$ python3 -q
>>> import numpy as np
>>> from numpy import linalg as LA
>>> np.set_printoptions(suppress=True, linewidth=140)
>>> def rnd(a):
...     return np.round(a, 3) + 0
... 
>>> F = np.load("block14.npy")
>>> F
array([[ -5.,   2.,  -4.,   0.],
       [  8.,  -7.,  -4.,   4.],
       [  0.,  -2.,  -1.,   0.],
       [ 32., -26.,  -4.,  11.]])
>>> vec = np.array([2, 0, 1, 1])
>>> np.einsum("ij,j->i", F, vec)
array([-14.,  16.,  -1.,  71.])
>>> F * vec
array([[-10.,   0.,  -4.,   0.],
       [ 16.,  -0.,  -4.,   4.],
       [  0.,  -0.,  -1.,   0.],
       [ 64.,  -0.,  -4.,  11.]])
>>> (F * vec).sum(axis=1)
array([-14.,  16.,  -1.,  71.])
>>> F @ np.eye(4)[1]
array([  2.,  -7.,  -2., -26.])
>>> print(LA.norm(F @ vec) <= LA.norm(F, 2) * LA.norm(vec) + 1e-9)
True
>>> rng = np.random.default_rng(9595)
>>> z = rng.permutation(4)
>>> z
array([3, 2, 1, 0])
>>> B = F[z][:, z]
>>> np.trace(B)
np.float64(-2.0)
>>> B
array([[ 11.,  -4., -26.,  32.],
       [  0.,  -1.,  -2.,   0.],
       [  4.,  -4.,  -7.,   8.],
       [  0.,  -4.,   2.,  -5.]])
>>> rnd(np.sort(np.abs(LA.eigvals(B))))
array([1., 1., 3., 5.])
>>> [round(float(x), 3) for x in LA.svd(B, compute_uv=False)[:3]]
[44.663, 5.914, 1.506]
>>> LA.cond(B) > 100
np.True_
>>> T = np.stack([F, 4 * F, F[::-1]])
>>> T.shape
(3, 4, 4)
>>> T.sum(axis=0)
array([[   7.,  -16.,  -24.,   11.],
       [  40.,  -37.,  -21.,   20.],
       [   8.,  -17.,   -9.,    4.],
       [ 155., -128.,  -24.,   55.]])
>>> print(LA.matrix_rank(T))
[4 4 4]
>>> rnd(LA.det(T))
array([  15., 3840.,   15.])
>>> LA.matrix_rank(T.reshape(3, -1))
np.int64(2)
>>> rnd(LA.norm(F))
np.float64(45.078)
>>> M = np.array([[0, 2, 0, 0, 0, 0, 0, 0],
...     [0, 0, 0, 0, 0, 2, 0, 0],
...     [0, 0, 0, 0, 0, 0, 0, 0],
...     [0, 1, 0, 0, 0, 0, 0, 0],
...     [0, 0, 0, 0, 1, 0, 0, 1],
...     [0, 0, 0, 2, 0, 0, 0, 0],
...     [0, 1, 1, 0, 0, 0, 0, 0],
...     [0, 2, 0, 2, 0, 0, 0, 0]])
>>> z = rng.permutation(8)
>>> z
array([3, 1, 7, 0, 4, 2, 6, 5])
>>> B = M[z][:, z]
>>> print(rnd(LA.det(B)), rnd(LA.det(M[z])))
0.0 0.0
>>> np.allclose(B, M)
False
>>> print(np.trace(B))
1
>>> rnd(np.sort(np.abs(LA.eigvals(B))))
array([0.   , 0.   , 0.   , 0.   , 1.   , 1.587, 1.587, 1.587])
>>> C2 = M.T @ M
>>> rnd(LA.svd(M, compute_uv=False) ** 2)
array([13.174,  4.97 ,  4.   ,  2.   ,  0.855,  0.   ,  0.   ,  0.   ])
>>> print(rnd(LA.eigvalsh(C2)[::-1]))
[13.174  4.97   4.     2.     0.855  0.     0.     0.   ]
>>> C2
array([[ 0,  0,  0,  0,  0,  0,  0,  0],
       [ 0, 10,  1,  4,  0,  0,  0,  0],
       [ 0,  1,  1,  0,  0,  0,  0,  0],
       [ 0,  4,  0,  8,  0,  0,  0,  0],
       [ 0,  0,  0,  0,  1,  0,  0,  1],
       [ 0,  0,  0,  0,  0,  4,  0,  0],
       [ 0,  0,  0,  0,  0,  0,  0,  0],
       [ 0,  0,  0,  0,  1,  0,  0,  1]])
>>> LA.matrix_rank(C2)
np.int64(5)
>>> print(LA.cond(M) > 100)
True
>>> LA.matrix_rank(M, rtol=0.1)
np.int64(5)
>>> f = np.array([6, -4, -7])
>>> np.correlate(M[4], M[1], "full")
array([0, 0, 0, 0, 0, 0, 2, 0, 0, 2, 0, 0, 0, 0, 0])
>>> vec = np.array([8, 3, 9, 3, 4, 0, 2, 7])
>>> h = np.maximum(M @ vec, 0)
>>> M.T @ h
array([ 0, 51, 12, 36, 11,  0,  0, 11])
>>> np.flatnonzero(h > 1e-9)
array([0, 3, 4, 5, 6, 7])
>>> print(M * (h > 1e-9)[:, None])
[[0 2 0 0 0 0 0 0]
 [0 0 0 0 0 0 0 0]
 [0 0 0 0 0 0 0 0]
 [0 1 0 0 0 0 0 0]
 [0 0 0 0 1 0 0 1]
 [0 0 0 2 0 0 0 0]
 [0 1 1 0 0 0 0 0]
 [0 2 0 2 0 0 0 0]]
>>> h
array([ 6,  0,  0,  3, 11,  6, 12, 12])
>>> J = np.load("layer13.npy")
>>> J
array([[10, 11,  0,  7,  4,  0,  5],
       [20, 21,  0,  1,  4,  0,  9],
       [ 0,  0, 18,  0,  0, 11,  0],
       [ 8,  5,  0,  0,  0,  0,  3],
       [ 0,  0, 28,  0,  0, 23,  0],
       [ 0,  0, 13,  6,  0, 12,  0],
       [ 0,  0, 18,  0,  0, 13,  0],
       [11,  4,  3,  0,  0,  0,  3],
       [ 0,  0,  0, 21,  6,  3,  0],
       [ 0,  0,  8,  3,  0,  7,  0],
       [ 5,  6,  0, 10,  4,  0,  3],
       [ 0,  0, 18,  0,  0, 13,  0],
       [ 0,  0, 18,  0,  0, 11,  0],
       [ 4,  3,  0,  5,  2,  0,  2],
       [ 0,  0, 23,  4,  0, 20,  0],
       [ 0,  0,  8, 11,  2,  9,  0],
       [ 0,  0, 18,  0,  0, 13,  0],
       [15,  6,  3,  0,  0,  0,  4],
       [ 0,  0,  3, 16,  4,  6,  0],
       [ 0,  0, 23,  0,  0, 18,  0],
       [ 0,  0,  8,  3,  0,  7,  0],
       [ 0,  0, 28,  0,  0, 21,  0],
       [ 1,  4,  0, 18,  6,  0,  2],
       [ 9,  8,  0,  2,  2,  0,  4],
       [ 9,  8,  0,  2,  2,  0,  4],
       [ 0,  0, 23,  0,  0, 18,  0],
       [ 0,  0, 28,  0,  0, 21,  0]])
>>> D = LA.norm(J[:, None] - J[None], axis=-1)
>>> LA.matrix_rank(D ** 2)
np.int64(9)
>>> D.shape
(27, 27)
>>> rnd(D[:5, :5])
array([[ 0.   , 15.875, 27.495, 10.44 , 40.299],
       [15.875,  0.   , 37.202, 21.284, 47.455],
       [27.495, 37.202,  0.   , 23.302, 15.62 ],
       [10.44 , 21.284, 23.302,  0.   , 37.563],
       [40.299, 47.455, 15.62 , 37.563,  0.   ]])
>>> (D + 1e9 * np.eye(27)).round(6).argmin(axis=1)
array([23,  0, 12,  7, 21,  9, 11,  3, 22, 20, 13,  6,  2, 10, 19,  5,  6,  7,  8, 25,  9, 26,  8, 24, 23, 19, 21])
>>> np.unravel_index(D.round(6).argmax(), D.shape)
(np.int64(1), np.int64(4))
>>> A = np.load("case11.npy")
>>> A
array([[ 2.734, -2.449, -7.367, -7.081],
       [ 0.686, -0.994, -2.264, -2.531],
       [-0.732,  1.293,  1.645,  1.649],
       [-1.314,  1.531,  4.461,  4.277],
       [ 0.615, -1.315, -3.487, -2.674],
       [-0.424,  0.671,  1.753,  1.915],
       [-0.323,  0.169,  0.17 ,  0.318],
       [-1.14 ,  1.316,  3.568,  3.683],
       [ 0.855, -0.98 , -3.116, -2.556],
       [ 0.37 ,  0.152,  0.337,  0.273],
       [ 1.848, -1.322, -4.961, -4.584],
       [-0.479,  0.709,  1.776,  2.179],
       [-0.565,  0.32 ,  0.033,  0.335],
       [-0.365,  0.792,  2.056,  1.208],
       [-1.326,  0.97 ,  3.536,  2.998],
       [-1.001,  1.795,  5.008,  4.659],
       [-0.66 ,  0.576,  1.579,  1.465],
       [-0.043,  0.763, -0.411, -0.448],
       [-1.895,  1.386,  5.164,  5.631],
       [-1.36 ,  1.363,  4.511,  3.849],
       [ 0.307, -1.035, -1.24 , -2.264],
       [-0.456,  0.856,  2.684,  1.899],
       [-0.618,  0.684,  2.167,  2.052],
       [-0.411,  0.82 ,  2.409,  2.5  ],
       [-1.296,  1.483,  4.378,  4.6  ],
       [ 0.35 , -0.358, -1.354, -1.023],
       [ 1.043, -0.988, -2.862, -2.813],
       [ 0.434,  0.388,  1.586,  0.368],
       [-0.535,  0.46 ,  2.301,  2.23 ],
       [ 0.32 ,  0.478,  1.294,  1.427]])
>>> Xc = A - A.mean(axis=0)
>>> left, sigma, Vh = LA.svd(Xc, full_matrices=False)
>>> rnd(sigma ** 2 / (sigma ** 2).sum())
array([0.987, 0.006, 0.004, 0.003])
>>> LA.matrix_rank(Xc)
np.int64(4)
>>> np.abs(Vh[0]).argmax()
np.int64(2)
>>> rnd((sigma ** 2).sum() ** 2 / (sigma ** 4).sum())
np.float64(1.027)
>>> rnd(np.abs(Vh[-1]))
array([0.418, 0.813, 0.007, 0.406])
>>> print(np.abs(left[:, 0]).argmax())
0
>>> (np.sign(left[:, 0]) == np.sign(left[0, 0])).astype(int)
array([1, 1, 0, 0, 1, 0, 1, 0, 1, 1, 1, 0, 1, 0, 0, 0, 0, 1, 0, 0, 1, 0, 0, 0, 0, 1, 1, 0, 0, 0])
>>> rnd(sigma)
array([24.122,  1.901,  1.513,  1.417])
>>> np.searchsorted(np.cumsum(sigma ** 2) / (sigma ** 2).sum(), 0.9) + 1
np.int64(1)
>>> LA.cond(A) > 100
np.False_
>>> Xc = A - A.mean(axis=0)
>>> vecs = LA.svd(Xc)[2][:1]
>>> B = Xc - Xc @ vecs.T @ vecs
>>> rnd((Xc @ vecs.T).std(axis=0))
array([4.404])
>>> rnd(LA.norm(B) / LA.norm(Xc))
np.float64(0.116)
>>> rnd(B.std(axis=0))
array([0.294, 0.258, 0.241, 0.229])
>>> rnd(np.cov(Xc @ vecs.T, rowvar=False))
np.float64(20.065)
>>> rnd(np.diag(vecs.T @ vecs))
array([0.046, 0.051, 0.471, 0.433])
>>> vec = np.array([0, 2, 2, 3])
>>> target = A @ vec
>>> print(rnd(LA.lstsq(A, target)[0]))
[0. 2. 2. 3.]
>>> rnd(LA.solve(A.T @ A, A.T @ target))
array([0., 2., 2., 3.])
>>> target = target + 0.05 * rng.normal(size=30)
>>> rnd(target)
array([-40.837, -14.044,  10.793,  24.851, -17.577,  10.512,   1.702,  20.871, -15.871,   1.775, -26.376,  11.561,   1.67 ,   9.41 ,
        18.04 ,  27.64 ,   8.691,  -0.642,  29.932,  23.233, -11.382,  12.765,  11.828,  14.   ,  25.5  ,  -6.537, -16.209,   5.051,
        12.133,   7.824])
>>> b, *_ = LA.lstsq(A, target)
>>> rnd(b)
array([0.002, 2.014, 2.005, 2.99 ])
>>> [round(float(LA.norm(LA.solve(A.T @ A + lam * np.eye(4), A.T @ target))), 2) for lam in (0, 1, 10, 100)]
[4.13, 3.96, 3.76, 3.28]
>>> rnd(LA.norm(target - A @ b))
np.float64(0.266)
>>> rnd(A.T @ (target - A @ b))
array([0., 0., 0., 0.])
>>> np.unravel_index(np.abs(A).argmax(), A.shape)
(np.int64(0), np.int64(2))
>>> np.count_nonzero(A)
np.int64(120)
>>> rnd(A.mean(axis=0))
array([-0.179,  0.318,  0.845,  0.785])
>>> m1 = np.array([[0, -1, 2, -1, -2, 1],
...     [0, 0, 1, -2, 0, -1],
...     [0, 0, 0, -1, -2, 2],
...     [0, 0, 0, 0, -1, -2],
...     [0, 0, 0, 0, 0, 1],
...     [0, 0, 0, 0, 0, 0]])
>>> T = np.stack([m1, 2 * m1, m1[::-1]])
>>> np.einsum("bij,cij->bc", T, T)
array([[ 32,  64,  -6],
       [ 64, 128, -12],
       [ -6, -12,  32]])
>>> rnd(LA.det(T))
array([0., 0., 0.])
>>> T.shape
(3, 6, 6)
>>> rnd(LA.norm(T, axis=(1, 2)))
array([ 5.657, 11.314,  5.657])
>>> print(T.sum(axis=0))
[[ 0 -3  6 -3 -6  3]
 [ 0  0  3 -6  0 -2]
 [ 0  0  0 -3 -7  4]
 [ 0  0  0 -1 -5 -4]
 [ 0  0  1 -2  0  2]
 [ 0 -1  2 -1 -2  1]]
>>> print(rnd(LA.norm(m1, "nuc")))
10.411
>>> rnd(LA.norm(m1, 1)), rnd(LA.norm(m1, np.inf))
(np.float64(7.0), np.float64(7.0))
>>> print(rnd(LA.norm(m1[2], 1)), rnd(LA.norm(m1[2], np.inf)))
5.0 2.0
>>> rnd(LA.norm(m1) ** 2 / LA.norm(m1, 2) ** 2)
np.float64(1.795)
>>> rnd(LA.norm(m1, axis=0))
array([0.   , 1.   , 2.236, 2.449, 3.   , 3.317])
>>> z = rng.permutation(6)
>>> z
array([4, 0, 1, 3, 2, 5])
>>> B = m1[z][:, z]
>>> rnd(LA.det(B)), rnd(LA.det(m1[z]))
(np.float64(0.0), np.float64(0.0))
>>> np.allclose(B, m1)
False
>>> print(m1 @ m1)
[[ 0  0 -1  0 -3  5]
 [ 0  0  0 -1  0  6]
 [ 0  0  0  0  1  0]
 [ 0  0  0  0  0 -1]
 [ 0  0  0  0  0  0]
 [ 0  0  0  0  0  0]]
>>> LA.matrix_rank(m1 - m1[0, 0] * np.eye(6))
np.int64(5)
>>> left, sigma, Vh = LA.svd(m1)
>>> np.argmax(sigma[:-1] / (sigma[1:] + 1e-6)) + 1
np.int64(5)
>>> B = left[:, :5] @ np.diag(sigma[:5]) @ Vh[:5]
>>> LA.matrix_rank(B)
np.int64(5)
>>> LA.matrix_rank(m1, rtol=0.05)
np.int64(4)
>>> rnd(np.abs(m1 - B).max())
np.float64(0.0)
>>> print(rnd(LA.norm(m1 - B) / LA.norm(m1)))
0.0
>>> data = np.load("out7.npy")
>>> rnd(data)
array([[ 0.822, -0.078, -0.359, -0.109],
       [-0.078,  0.019,  0.001,  0.11 ],
       [-0.359,  0.001,  0.253, -0.245],
       [-0.109,  0.11 , -0.245,  0.907]])
>>> def softmax(z):
...     e = np.exp(z - z.max(axis=-1, keepdims=True))
...     return e / e.sum(axis=-1, keepdims=True)
... 
>>> rnd(softmax(data[1] + -2))
array([0.228, 0.251, 0.247, 0.275])
>>> rnd(softmax(10 * data[1]))
array([0.081, 0.212, 0.178, 0.53 ])
>>> att = data @ data.T / np.sqrt(4)
>>> rnd(softmax(att)[1] @ data)
array([ 0.059,  0.015, -0.087,  0.179])
>>> rnd(softmax(att))
array([[0.355, 0.226, 0.197, 0.223],
       [0.239, 0.251, 0.248, 0.262],
       [0.217, 0.26 , 0.294, 0.229],
       [0.212, 0.237, 0.198, 0.353]])
>>> rnd(softmax(att + np.triu(np.full(att.shape, -np.inf), 1)))
array([[1.   , 0.   , 0.   , 0.   ],
       [0.488, 0.512, 0.   , 0.   ],
       [0.281, 0.337, 0.382, 0.   ],
       [0.212, 0.237, 0.198, 0.353]])
>>> arr = np.load("run14.npy")
>>> arr
array([[ 0, -9, -5,  2],
       [ 0,  0, -2,  0],
       [ 0,  0,  0,  0]])
>>> np.allclose(arr[:-1].T @ LA.lstsq(arr[:-1].T, arr[-1])[0], arr[-1])
True
>>> print(np.abs(np.diag(LA.qr(arr)[1])) > 1e-9)
[False False False]
>>> print(rnd(arr @ LA.pinv(arr) @ arr))
[[ 0. -9. -5.  2.]
 [ 0.  0. -2.  0.]
 [ 0.  0.  0.  0.]]
>>> np.unique(arr.round(6), axis=0).shape
(3, 4)
>>> LA.lstsq(arr[:-1].T, arr[-1])[2]
np.int32(2)
>>> arr.sum(axis=0)
array([ 0, -9, -7,  2])
>>> np.count_nonzero(arr)
np.int64(4)
>>> np.diff(arr, axis=0)
array([[ 0,  9,  3, -2],
       [ 0,  0,  2,  0]])
>>> rnd(LA.svd(arr, compute_uv=False))
array([10.533,  1.751,  0.   ])
>>> rnd(arr.mean(axis=0))
array([ 0.   , -3.   , -2.333,  0.667])
>>> np.unravel_index(np.abs(arr).argmax(), arr.shape)
(np.int64(0), np.int64(1))
